% ipython --no-banner

In [1]: import numpy as np

In [2]: np.set_printoptions(precision=2, suppress=True, linewidth=200, floatmode="fixed")

In [3]: rnd = lambda a: np.round(a, 2) + 0

In [4]: M = np.load("test6.npy")

In [5]: print(M)
[[ 1  1 -1 -1  1  1 -1 -1]
 [ 1  1  1  1 -1 -1 -1 -1]
 [ 1 -1 -1  1 -1  1  1 -1]
 [ 1 -1  1 -1  1 -1  1 -1]
 [ 1  1 -1 -1 -1 -1  1  1]
 [ 1 -1  1 -1 -1  1 -1  1]]

In [6]: t3 = np.stack([M, 2 * M, M[::-1]])

In [7]: print((t3 @ M.T).shape)
(3, 6, 6)

In [8]: print(t3.sum(axis=0))
[[ 4  2 -2 -4  2  4 -4 -2]
 [ 4  4  2  2 -4 -4 -2 -2]
 [ 4 -4 -2  2 -2  2  4 -4]
 [ 4 -4  2 -2  2 -2  4 -4]
 [ 4  4 -2 -2 -4 -4  2  2]
 [ 4 -2  2 -4 -2  4 -4  2]]

In [9]: print(np.linalg.matrix_rank(t3.reshape(3, -1)))
2

In [10]: print(np.einsum("bij,cij->bc", t3, t3))
[[ 48  96   0]
 [ 96 192   0]
 [  0   0  48]]

In [11]: print(t3.shape)
(3, 6, 8)

In [12]: mat = np.load("case1.npy")

In [13]: print(rnd(mat))
[[-22.89   7.24  -7.07  13.11  13.53 -24.34]
 [-16.65   3.34  -2.45   8.40  10.72 -15.47]
 [-16.37   3.19  -2.27   8.20  10.59 -15.10]
 [-11.25   0.66   0.52   4.82   8.03  -8.59]
 [-10.33   0.28   0.91   4.27   7.53  -7.51]
 [ -9.73   0.05   1.13   3.92   7.20  -6.83]
 [ -8.21  -0.46   1.60   3.09   6.34  -5.17]
 [ -7.38  -0.69   1.79   2.66   5.85  -4.32]
 [ -6.83  -0.83   1.89   2.39   5.52  -3.78]
 [ -4.18  -1.21   2.00   1.24   3.79  -1.49]
 [ -3.94  -1.22   1.97   1.15   3.61  -1.31]
 [ -3.83  -1.22   1.96   1.11   3.53  -1.23]
 [ -3.67  -1.22   1.93   1.05   3.42  -1.12]
 [ -2.67  -1.15   1.69   0.72   2.66  -0.50]
 [ -2.41  -1.11   1.60   0.65   2.45  -0.37]
 [ -2.18  -1.07   1.51   0.58   2.26  -0.26]
 [ -1.28  -0.81   1.05   0.35   1.46   0.06]
 [ -0.88  -0.63   0.78   0.26   1.07   0.13]
 [ -0.36  -0.31   0.34   0.13   0.48   0.12]
 [ -0.20  -0.19   0.20   0.08   0.29   0.08]
 [  0.10   0.10  -0.10  -0.06  -0.15  -0.06]
 [  0.30   0.36  -0.26  -0.27  -0.54  -0.22]
 [  0.34   0.43  -0.26  -0.38  -0.66  -0.28]
 [  0.34   0.43  -0.26  -0.38  -0.67  -0.28]
 [  0.38   0.51  -0.15  -0.66  -0.87  -0.36]
 [  0.38   0.52  -0.06  -0.78  -0.92  -0.38]
 [  0.38   0.52  -0.02  -0.84  -0.95  -0.38]
 [  0.38   0.51   0.03  -0.89  -0.97  -0.38]
 [  0.32   0.35   0.71  -1.55  -1.10  -0.27]
 [  0.13  -0.34   2.53  -2.96  -1.10   0.36]
 [  0.11  -0.41   2.68  -3.07  -1.09   0.42]
 [  0.09  -0.53   2.95  -3.27  -1.07   0.53]
 [  0.08  -0.58   3.07  -3.35  -1.06   0.59]
 [ -0.01  -1.08   4.17  -4.12  -0.99   1.08]
 [ -0.22  -2.85   7.82  -6.57  -0.65   2.92]
 [ -0.25  -3.23   8.56  -7.05  -0.57   3.32]
 [ -0.27  -3.39   8.87  -7.26  -0.54   3.50]
 [ -0.33 -10.27  21.75 -15.52   0.87  11.26]
 [ -0.32 -10.39  21.96 -15.65   0.90  11.39]
 [ -0.22 -12.72  26.16 -18.31   1.36  14.11]]

In [14]: D = np.linalg.norm(mat[:, None] - mat[None], axis=-1)

In [15]: print(np.unravel_index(D.round(6).argmax(), D.shape))
(np.int64(0), np.int64(39))

In [16]: print(np.flatnonzero(D[20] < D.mean() / 2))
[ 9 10 11 12 13 14 15 16 17 18 19 20 21 22 23 24 25 26 27 28 29 30 31 32 33]

In [17]: print(np.linalg.matrix_rank(D ** 2))
5

In [18]: print(rnd(np.linalg.norm(mat)))
90.22

In [19]: print(rnd(mat.sum(axis=0)))
[-133.55  -39.42  121.27  -34.76   89.57  -50.11]

In [20]: print(np.unravel_index(np.abs(mat).argmax(), mat.shape))
(np.int64(39), np.int64(2))

In [21]: print(np.linalg.matrix_rank(mat))
3

In [22]: Xs = mat - mat.mean(axis=0)

In [23]: V = np.linalg.svd(Xs)[2][:3]

In [24]: other = Xs - Xs @ V.T @ V

In [25]: print(rnd(np.linalg.norm(other) / np.linalg.norm(Xs)))
0.0

In [26]: print(rnd(np.diag(V.T @ V)))
[0.50 0.27 0.57 0.58 0.46 0.62]

In [27]: print(rnd(np.cov(Xs @ V.T, rowvar=False)))
[[145.01   0.00   0.00]
 [  0.00  32.23   0.00]
 [  0.00   0.00   2.08]]

In [28]: print(rnd(other.std(axis=0)))
[0.00 0.00 0.00 0.00 0.00 0.00]

In [29]: other = mat / np.sqrt((mat ** 2).mean(axis=1, keepdims=True))

In [30]: print(rnd(np.linalg.norm(other, axis=1)))
[2.45 2.45 2.45 2.45 2.45 2.45 2.45 2.45 2.45 2.45 2.45 2.45 2.45 2.45 2.45 2.45 2.45 2.45 2.45 2.45 2.45 2.45 2.45 2.45 2.45 2.45 2.45 2.45 2.45 2.45 2.45 2.45 2.45 2.45 2.45 2.45 2.45 2.45 2.45
 2.45]

In [31]: print(rnd(other[26]))
[ 0.64  0.86 -0.03 -1.40 -1.58 -0.63]

In [32]: F = np.load("out12.npy")

In [33]: print(F)
[[0 0 0 0 0]
 [0 0 1 1 1]
 [0 1 0 0 0]
 [0 1 0 0 1]
 [0 1 0 1 0]]

In [34]: # 2 groups of indices that never mix

In [35]: print(rnd(np.linalg.eigvalsh(F).min()))
-1.48

In [36]: print([round(float(np.linalg.det(F[:i, :i])), 2) + 0 for i in range(1, 6)])
[0.0, 0.0, 0.0, 0.0, 0.0]

In [37]: print(np.all(np.linalg.eigvalsh(F) > 0))
False

In [38]: rng = np.random.default_rng(303)

In [39]: m1 = np.triu(rng.random((8, 8)) < 0.3, 1).astype(int)

In [40]: m1 = m1 + m1.T

In [41]: print(m1)
[[0 0 0 1 0 1 0 0]
 [0 0 0 1 0 0 0 0]
 [0 0 0 1 1 0 0 0]
 [1 1 1 0 1 0 0 0]
 [0 0 1 1 0 0 0 0]
 [1 0 0 0 0 0 1 1]
 [0 0 0 0 0 1 0 1]
 [0 0 0 0 0 1 1 0]]

In [42]: q, V = np.linalg.qr(m1[:, :6])[0], np.linalg.qr(m1[:, 6:])[0]

In [43]: sv = np.linalg.svd(q.T @ V, compute_uv=False)

In [44]: print((sv > 0.9).sum())
1

In [45]: ev, V = np.linalg.eigh(m1)

In [46]: print(rnd(V.T @ m1 @ V))
[[-1.99  0.00  0.00  0.00  0.00  0.00  0.00  0.00]
 [ 0.00 -1.22  0.00  0.00  0.00  0.00  0.00  0.00]
 [ 0.00  0.00 -1.00  0.00  0.00  0.00  0.00  0.00]
 [ 0.00  0.00  0.00 -1.00  0.00  0.00  0.00  0.00]
 [ 0.00  0.00  0.00  0.00  0.15  0.00  0.00  0.00]
 [ 0.00  0.00  0.00  0.00  0.00  0.54  0.00  0.00]
 [ 0.00  0.00  0.00  0.00  0.00  0.00  2.06  0.00]
 [ 0.00  0.00  0.00  0.00  0.00  0.00  0.00  2.45]]

In [47]: print(rnd(np.linalg.eigvalsh(m1 + -2 * np.eye(8))))
[-3.99 -3.22 -3.00 -3.00 -1.85 -1.46  0.06  0.45]

In [48]: print(np.abs(V[:, -1]).round(6).argmax())
3

In [49]: print(rnd(np.linalg.eigvalsh(m1 @ m1)))
[0.02 0.29 1.00 1.00 1.48 3.95 4.26 6.00]

In [50]: print(rnd(ev))
[-1.99 -1.22 -1.00 -1.00  0.15  0.54  2.06  2.45]

In [51]: print(np.unique(ev.round(6) + 0, return_counts=True)[1])
[1 1 2 1 1 1 1]

In [52]: print(rnd(np.abs(V[:, -1])))
[0.36 0.22 0.38 0.55 0.38 0.34 0.23 0.23]

In [53]: other = np.array([[-1, -1],
    ...:     [-2, 2],
    ...:     [-2, -1],
    ...:     [1, -3],
    ...:     [1, -2],
    ...:     [2, 1],
    ...:     [0, -3],
    ...:     [-1, -3]])

In [54]: print(np.vstack([m1, other.T]).shape)
(10, 8)

In [55]: print(np.einsum("ij->j", m1))
[2 1 2 4 2 3 2 2]

In [56]: print(m1 @ other)
[[ 3 -2]
 [ 1 -3]
 [ 2 -5]
 [-4 -2]
 [-1 -4]
 [-2 -7]
 [ 1 -2]
 [ 2 -2]]

In [57]: print(np.linalg.matrix_rank(np.vstack([m1, other.T])))
8

In [58]: print(rnd(np.abs(np.linalg.eigvals(m1)).max()))
2.45

In [59]: print(rnd(np.linalg.det(m1)))
1.0

In [60]: print(m1 @ m1)
[[2 1 1 0 1 0 1 1]
 [1 1 1 0 1 0 0 0]
 [1 1 2 1 1 0 0 0]
 [0 0 1 4 1 1 0 0]
 [1 1 1 1 2 0 0 0]
 [0 0 0 1 0 3 1 1]
 [1 0 0 0 0 1 2 1]
 [1 0 0 0 0 1 1 2]]

In [61]: print(np.allclose(m1, m1.T))
True

In [62]: print((m1 + m1.T) / 2)
[[0.00 0.00 0.00 1.00 0.00 1.00 0.00 0.00]
 [0.00 0.00 0.00 1.00 0.00 0.00 0.00 0.00]
 [0.00 0.00 0.00 1.00 1.00 0.00 0.00 0.00]
 [1.00 1.00 1.00 0.00 1.00 0.00 0.00 0.00]
 [0.00 0.00 1.00 1.00 0.00 0.00 0.00 0.00]
 [1.00 0.00 0.00 0.00 0.00 0.00 1.00 1.00]
 [0.00 0.00 0.00 0.00 0.00 1.00 0.00 1.00]
 [0.00 0.00 0.00 0.00 0.00 1.00 1.00 0.00]]

In [63]: print(np.linalg.matrix_power(m1, 3))
[[0 0 1 5 1 4 1 1]
 [0 0 1 4 1 1 0 0]
 [1 1 2 5 3 1 0 0]
 [5 4 5 2 5 0 1 1]
 [1 1 3 5 2 1 0 0]
 [4 1 1 0 1 2 4 4]
 [1 0 0 1 0 4 2 3]
 [1 0 0 1 0 4 3 2]]
